$ python3 -q
>>> import numpy as np
>>> np.set_printoptions(precision=1, suppress=True, linewidth=100, floatmode="fixed")
>>> def rnd(a):
...     return np.round(a, 1) + 0
... 
>>> F = np.loadtxt("a.csv", delimiter=",")
>>> F
array([[ 0.0,  1.0,  6.0],
       [ 2.0,  0.0,  0.0],
       [ 1.0,  0.0,  1.0],
       [ 0.0,  0.0,  0.0],
       [ 5.0,  0.0,  0.0],
       [ 2.0,  5.0,  8.0],
       [ 2.0,  0.0,  0.0],
       [ 3.0,  7.0,  9.0],
       [ 7.0, 15.0, 13.0],
       [ 1.0,  5.0, 10.0],
       [ 7.0,  9.0,  4.0],
       [ 1.0,  0.0,  0.0],
       [ 3.0,  5.0,  6.0],
       [ 0.0,  0.0,  2.0],
       [ 1.0,  3.0,  7.0],
       [ 7.0,  9.0,  4.0],
       [ 6.0, 15.0, 15.0],
       [ 8.0,  1.0,  0.0],
       [ 5.0,  7.0,  5.0],
       [ 8.0,  5.0,  0.0],
       [ 5.0,  0.0,  0.0],
       [ 3.0,  5.0,  6.0],
       [ 7.0, 19.0, 19.0],
       [ 0.0,  0.0,  0.0],
       [ 0.0,  0.0,  0.0],
       [ 6.0,  1.0,  0.0],
       [ 4.0,  0.0,  0.0],
       [ 4.0,  1.0,  0.0],
       [ 8.0, 19.0, 17.0]])
>>> # rows 1 and 6 are equal
>>> dist = np.linalg.norm(F[:, None] - F[None], axis=-1)
>>> np.linalg.matrix_rank(dist ** 2)
np.int64(5)
>>> np.unravel_index(dist.round(6).argmax(), dist.shape)
(np.int64(3), np.int64(22))
>>> dist.shape
(29, 29)
>>> print(dist[18].round(6).argsort(kind="stable")[:4])
[18 10 12 15]
>>> x0 = np.array([3, -1, 0])
>>> h1 = np.maximum(F @ x0, 0)
>>> print(rnd(np.tanh(F @ x0)))
[-0.8  1.0  1.0  0.0  1.0  0.8  1.0  1.0  1.0 -1.0  1.0  1.0  1.0  0.0  0.0  1.0  1.0  1.0  1.0
  1.0  1.0  1.0  1.0  0.0  0.0  1.0  1.0  1.0  1.0]
>>> h1
array([ 0.0,  6.0,  3.0,  0.0, 15.0,  1.0,  6.0,  2.0,  6.0,  0.0, 12.0,  3.0,  4.0,  0.0,  0.0,
       12.0,  3.0, 23.0,  8.0, 19.0, 15.0,  4.0,  2.0,  0.0,  0.0, 17.0, 12.0, 11.0,  5.0])
>>> print(np.flatnonzero(h1 > 1e-9))
[ 1  2  4  5  6  7  8 10 11 12 15 16 17 18 19 20 21 22 25 26 27 28]
>>> print(np.maximum(F @ x0, 0) - np.maximum(-F @ x0, 0))
[-1.0  6.0  3.0  0.0 15.0  1.0  6.0  2.0  6.0 -2.0 12.0  3.0  4.0  0.0  0.0 12.0  3.0 23.0  8.0
 19.0 15.0  4.0  2.0  0.0  0.0 17.0 12.0 11.0  5.0]
